$ ipython --no-banner

In [1]: import numpy as np

In [2]: np.set_printoptions(precision=2, suppress=True, linewidth=200, floatmode="fixed")

In [3]: tidy = lambda a: np.round(a, 2) + 0

In [4]: W0 = np.loadtxt("run8.csv", delimiter=",")

In [5]: print(tidy(W0))
[[ 0.50  0.30  0.69 -0.30  0.30]
 [ 0.30  0.82 -0.42  0.18 -0.18]
 [ 0.69 -0.42  0.03  0.42 -0.42]
 [-0.30  0.18  0.42  0.82  0.18]
 [ 0.30 -0.18 -0.42  0.18  0.82]]

In [6]: print(np.allclose(W0, W0.T))
True

In [7]: print(tidy(np.sort(np.abs(np.linalg.eigvals(W0)))))
[1.00 1.00 1.00 1.00 1.00]

In [8]: print(tidy((W0 + W0.T) / 2))
[[ 0.50  0.30  0.69 -0.30  0.30]
 [ 0.30  0.82 -0.42  0.18 -0.18]
 [ 0.69 -0.42  0.03  0.42 -0.42]
 [-0.30  0.18  0.42  0.82  0.18]
 [ 0.30 -0.18 -0.42  0.18  0.82]]

In [9]: print(tidy(np.linalg.matrix_power(W0, 4)))
[[1.00 0.00 0.00 0.00 0.00]
 [0.00 1.00 0.00 0.00 0.00]
 [0.00 0.00 1.00 0.00 0.00]
 [0.00 0.00 0.00 1.00 0.00]
 [0.00 0.00 0.00 0.00 1.00]]

In [10]: print(tidy(W0 @ W0))
[[1.00 0.00 0.00 0.00 0.00]
 [0.00 1.00 0.00 0.00 0.00]
 [0.00 0.00 1.00 0.00 0.00]
 [0.00 0.00 0.00 1.00 0.00]
 [0.00 0.00 0.00 0.00 1.00]]

In [11]: vals, evecs = np.linalg.eigh(W0)

In [12]: print(np.unique(vals.round(6) + 0, return_counts=True)[1])
[1 4]

In [13]: print(tidy(np.linalg.svd(W0, compute_uv=False)))
[1.00 1.00 1.00 1.00 1.00]

In [14]: print(tidy(np.linalg.eigvalsh(W0 @ W0)))
[1.00 1.00 1.00 1.00 1.00]

In [15]: print(tidy(evecs @ np.diag(vals) @ evecs.T))
[[ 0.50  0.30  0.69 -0.30  0.30]
 [ 0.30  0.82 -0.42  0.18 -0.18]
 [ 0.69 -0.42  0.03  0.42 -0.42]
 [-0.30  0.18  0.42  0.82  0.18]
 [ 0.30 -0.18 -0.42  0.18  0.82]]

In [16]: print(vals.sum(), np.trace(W0))
3.0 3.0

In [17]: print((vals > 1e-8).sum(), (vals < -1e-8).sum())
4 1

In [18]: x0 = np.array([3, -1, 1, 0, 2])

In [19]: print(5 - np.linalg.matrix_rank(W0 - np.eye(5), tol=1e-8))
4

In [20]: K = np.load("data.npy")

In [21]: print(tidy(K))
[[ 0.72 -0.12 -0.08 -0.43]
 [-0.12  0.95 -0.03 -0.18]
 [-0.08 -0.03  0.98 -0.12]
 [-0.43 -0.18 -0.12  0.35]]

In [22]: # symmetric

In [23]: vals, evecs = np.linalg.eigh(K)

In [24]: print(tidy(evecs.T @ evecs))
[[1.00 0.00 0.00 0.00]
 [0.00 1.00 0.00 0.00]
 [0.00 0.00 1.00 0.00]
 [0.00 0.00 0.00 1.00]]

In [25]: print(tidy(vals.sum()), np.trace(K))
3.0 3.0

In [26]: print((vals > 1e-8).sum(), (vals < -1e-8).sum())
3 0

In [27]: print(tidy(vals))
[0.00 1.00 1.00 1.00]

In [28]: print(np.unique(vals.round(6) + 0, return_counts=True)[1])
[1 3]

In [29]: mat = np.array([[9, -5, -9, -8, -7, 5, -16],
    ...:     [-3, 9, 7, -9, -8, 2, -18],
    ...:     [-1, 0, -3, 7, -4, -9, 14]])

In [30]: print(mat)
[[  9  -5  -9  -8  -7   5 -16]
 [ -3   9   7  -9  -8   2 -18]
 [ -1   0  -3   7  -4  -9  14]]

In [31]: q = W0.astype(float).copy()

In [32]: for j in range(5):
    ...:     q[:, j] -= q[:, :j] @ (q[:, :j].T @ q[:, j])
    ...:     q[:, j] /= np.linalg.norm(q[:, j])
    ...: 

In [33]: print(tidy(q.T @ W0))
[[1.00 0.00 0.00 0.00 0.00]
 [0.00 1.00 0.00 0.00 0.00]
 [0.00 0.00 1.00 0.00 0.00]
 [0.00 0.00 0.00 1.00 0.00]
 [0.00 0.00 0.00 0.00 1.00]]

In [34]: out = mat / np.sqrt((mat ** 2).mean(axis=1, keepdims=True))

In [35]: print(np.linalg.matrix_rank(mat - mat.mean(axis=1, keepdims=True)))
3

In [36]: print(np.linalg.matrix_rank(out) == np.linalg.matrix_rank(mat))
True

In [37]: X = np.load("a.npy")

In [38]: print(tidy(X))
[[ 0.05  0.05 -0.14  0.05 -0.14]
 [ 0.05  0.05 -0.14  0.05 -0.14]
 [-0.14 -0.14  0.43 -0.14  0.43]
 [ 0.05  0.05 -0.14  0.05 -0.14]
 [-0.14 -0.14  0.43 -0.14  0.43]]

In [39]: # columns 0 and 1 are equal

In [40]: Uu, sig, vt = np.linalg.svd(X)

In [41]: print(tidy(sig))
[1.00 0.00 0.00 0.00 0.00]

In [42]: out = Uu[:, :1] @ np.diag(sig[:1]) @ vt[:1]

In [43]: print(tidy(out))
[[ 0.05  0.05 -0.14  0.05 -0.14]
 [ 0.05  0.05 -0.14  0.05 -0.14]
 [-0.14 -0.14  0.43 -0.14  0.43]
 [ 0.05  0.05 -0.14  0.05 -0.14]
 [-0.14 -0.14  0.43 -0.14  0.43]]

In [44]: print(np.linalg.matrix_rank(X, rtol=0.05))
1

In [45]: print(tidy(np.abs(X - out).max()))
0.0

In [46]: x0 = np.array([-2, 0, -3, 0, -3])

In [47]: print(tidy(np.eye(5) - out))
[[ 0.95 -0.05  0.14 -0.05  0.14]
 [-0.05  0.95  0.14 -0.05  0.14]
 [ 0.14  0.14  0.57  0.14 -0.43]
 [-0.05 -0.05  0.14  0.95  0.14]
 [ 0.14  0.14 -0.43  0.14  0.57]]

In [48]: print(tidy(out @ x0))
[ 0.76  0.76 -2.29  0.76 -2.29]

In [49]: print(np.trace(out))
1.0

In [50]: print(tidy(X @ X))
[[ 0.05  0.05 -0.14  0.05 -0.14]
 [ 0.05  0.05 -0.14  0.05 -0.14]
 [-0.14 -0.14  0.43 -0.14  0.43]
 [ 0.05  0.05 -0.14  0.05 -0.14]
 [-0.14 -0.14  0.43 -0.14  0.43]]

In [51]: assert X == X.T
---------------------------------------------------------------------------
ValueError                                Traceback (most recent call last)
Cell In[51], line 1
----> 1 assert X == X.T

ValueError: The truth value of an array with more than one element is ambiguous. Use a.any() or a.all()

In [52]: print(tidy(np.sort(np.abs(np.linalg.eigvals(X)))))
[0.00 0.00 0.00 0.00 1.00]

In [53]: try:
    ...:     np.linalg.cholesky(W0)
    ...: except np.linalg.LinAlgError as e:
    ...:     print(e)
    ...: 
Matrix is not positive definite

In [54]: print(tidy(np.linalg.eigvalsh(W0).min()))
-1.0

In [55]: print(np.all(np.linalg.eigvalsh(W0) > 0))
False

In [56]: W = np.array([[0, 5, 4, 4, 4, 1],
    ...:     [0, 1, 4, 1, 4, 3],
    ...:     [5, 1, 3, 2, 0, 2],
    ...:     [5, 2, 1, 2, 5, 3],
    ...:     [1, 2, 3, 2, 1, 4]])

In [57]: coef = np.array([4, -1, 3, -1, 3, -3])

In [58]: act = np.maximum(X @ W + coef, 0)

In [59]: print((act > 0).astype(int))
[[1 0 1 0 1 0]
 [1 0 1 0 1 0]
 [1 0 1 0 1 0]
 [1 0 1 0 1 0]
 [1 0 1 0 1 0]]

In [60]: print(tidy(act))
[[3.38 0.00 2.57 0.00 3.48 0.00]
 [3.38 0.00 2.57 0.00 3.48 0.00]
 [5.86 0.00 4.29 0.00 1.57 0.00]
 [3.38 0.00 2.57 0.00 3.48 0.00]
 [5.86 0.00 4.29 0.00 1.57 0.00]]

In [61]: basis = np.array([[1, 0], [-3, 4], [-4, 5], [4, -3], [5, 5], [-5, -2]])

In [62]: print((act @ basis).round(6).argmax(axis=1))
[1 1 1 1 1]

In [63]: print(tidy(act @ basis))
[[10.48 30.24]
 [10.48 30.24]
 [-3.43 29.29]
 [10.48 30.24]
 [-3.43 29.29]]

In [64]: data = np.load("out16.npy")

In [65]: print(tidy(data))
[[-1.83  0.26 -4.65]
 [-0.69  1.83  4.60]
 [ 2.17 -0.60  4.46]
 [-3.85  2.79 -1.55]
 [-3.23  1.78 -3.38]
 [ 1.01  0.48  4.87]
 [-3.13  1.66 -3.53]
 [ 0.20 -1.47 -4.78]
 [ 3.88 -2.93  1.17]
 [ 0.68  0.77  4.89]
 [-3.77  2.61 -2.00]
 [ 0.64  0.80  4.89]
 [ 1.38 -2.30 -4.22]
 [ 3.85 -2.79  1.55]
 [ 3.10 -3.21 -2.26]
 [ 3.20 -1.74  3.42]
 [-3.87  3.16 -0.28]
 [ 3.16 -1.69  3.48]
 [-0.48  1.68  4.69]
 [-1.69  2.50  3.98]]

In [66]: # null space of dimension 1

In [67]: Uu, sig, vt = np.linalg.svd(data)

In [68]: evecs = vt[:(sig > 1e-8).sum()]

In [69]: rng = np.random.default_rng(180)

In [70]: x0 = data[19] + -1 * data[2] + rng.integers(2) * np.eye(3)[0]

In [71]: print(tidy(x0))
[-3.86  3.10 -0.48]

In [72]: print(tidy(np.linalg.norm(x0 - evecs.T @ evecs @ x0)))
0.0

In [73]: print(np.allclose(evecs.T @ evecs @ x0, x0))
True

In [74]: print(tidy(np.diag(evecs.T @ evecs)))
[0.61 0.44 0.96]

In [75]: out = np.array([[0, 0, 1, 0, -1, -1, 2],
    ...:     [-3, -2, 3, 1, -3, -1, -3],
    ...:     [0, -2, 1, -1, -3, 2, -2],
    ...:     [2, -3, 0, 2, -3, 0, 3],
    ...:     [-3, 2, 2, 0, 2, 1, -2],
    ...:     [-3, 0, -3, -1, 3, -1, -1],
    ...:     [-2, 1, 3, -3, -2, -1, -3]])

In [76]: m1 = out + out.T

In [77]: print(m1)
[[ 0 -3  1  2 -4 -4  0]
 [-3 -4  1 -2 -1 -1 -2]
 [ 1  1  2 -1 -1 -1  1]
 [ 2 -2 -1  4 -3 -1  0]
 [-4 -1 -1 -3  4  4 -4]
 [-4 -1 -1 -1  4 -2 -2]
 [ 0 -2  1  0 -4 -2 -6]]

In [78]: x0 = np.array([-1, 1, 1, 1, 0, 1, 0])

In [79]: y = m1 @ x0

In [80]: print(y)
[-4 -3  0 -2  3 -1 -3]

In [81]: print(tidy(np.linalg.solve(m1, y)))
[-1.00  1.00  1.00  1.00  0.00  1.00  0.00]

In [82]: print(tidy(np.linalg.solve(m1.T, m1[4])))
[0.00 0.00 0.00 0.00 1.00 0.00 0.00]

In [83]: print(tidy(np.abs(np.linalg.eigvals(m1)).max()))
12.07

In [84]: print(tidy(np.linalg.det(m1)))
1830.0

In [85]: print(m1 @ m1)
[[ 46  17   5  29 -36  -8  31]
 [ 17  36  -3  -3  21  19  27]
 [  5  -3  10  -2 -16 -10   0]
 [ 29  -3  -2  35 -33 -19  17]
 [-36  21 -16 -33  75  37   1]
 [ -8  19 -10 -19  37  43   1]
 [ 31  27   0  17   1   1  61]]

In [86]: print(np.trace(m1))
-2

In [87]: print((m1 + m1.T) / 2)
[[ 0.00 -3.00  1.00  2.00 -4.00 -4.00  0.00]
 [-3.00 -4.00  1.00 -2.00 -1.00 -1.00 -2.00]
 [ 1.00  1.00  2.00 -1.00 -1.00 -1.00  1.00]
 [ 2.00 -2.00 -1.00  4.00 -3.00 -1.00  0.00]
 [-4.00 -1.00 -1.00 -3.00  4.00  4.00 -4.00]
 [-4.00 -1.00 -1.00 -1.00  4.00 -2.00 -2.00]
 [ 0.00 -2.00  1.00  0.00 -4.00 -2.00 -6.00]]

In [88]: print(tidy(np.linalg.eigvalsh(m1).min()))
-10.11

In [89]: lab = rng.permutation(7)

In [90]: out = m1[:, lab] * rng.choice([-1, 1], 7)

In [91]: print(out)
[[ 4  0  0 -3  4 -2  1]
 [ 1  2 -3 -4  1  2  1]
 [ 1 -1  1  1  1  1  2]
 [ 1  0  2 -2  3 -4 -1]
 [-4  4 -4 -1 -4  3 -1]
 [ 2  2 -4 -1 -4  1 -1]
 [ 2  6  0 -2  4  0  1]]

In [92]: Uu, _, vt = np.linalg.svd(m1.T @ out)

In [93]: print(tidy(Uu @ vt))
[[ 0.00  0.00  1.00  0.00  0.00  0.00  0.00]
 [ 0.00  0.00  0.00  1.00  0.00  0.00  0.00]
 [ 0.00  0.00  0.00  0.00  0.00  0.00  1.00]
 [ 0.00  0.00  0.00  0.00  0.00 -1.00  0.00]
 [ 0.00  0.00  0.00  0.00 -1.00  0.00  0.00]
 [-1.00  0.00  0.00  0.00  0.00  0.00  0.00]
 [ 0.00 -1.00  0.00  0.00  0.00  0.00  0.00]]
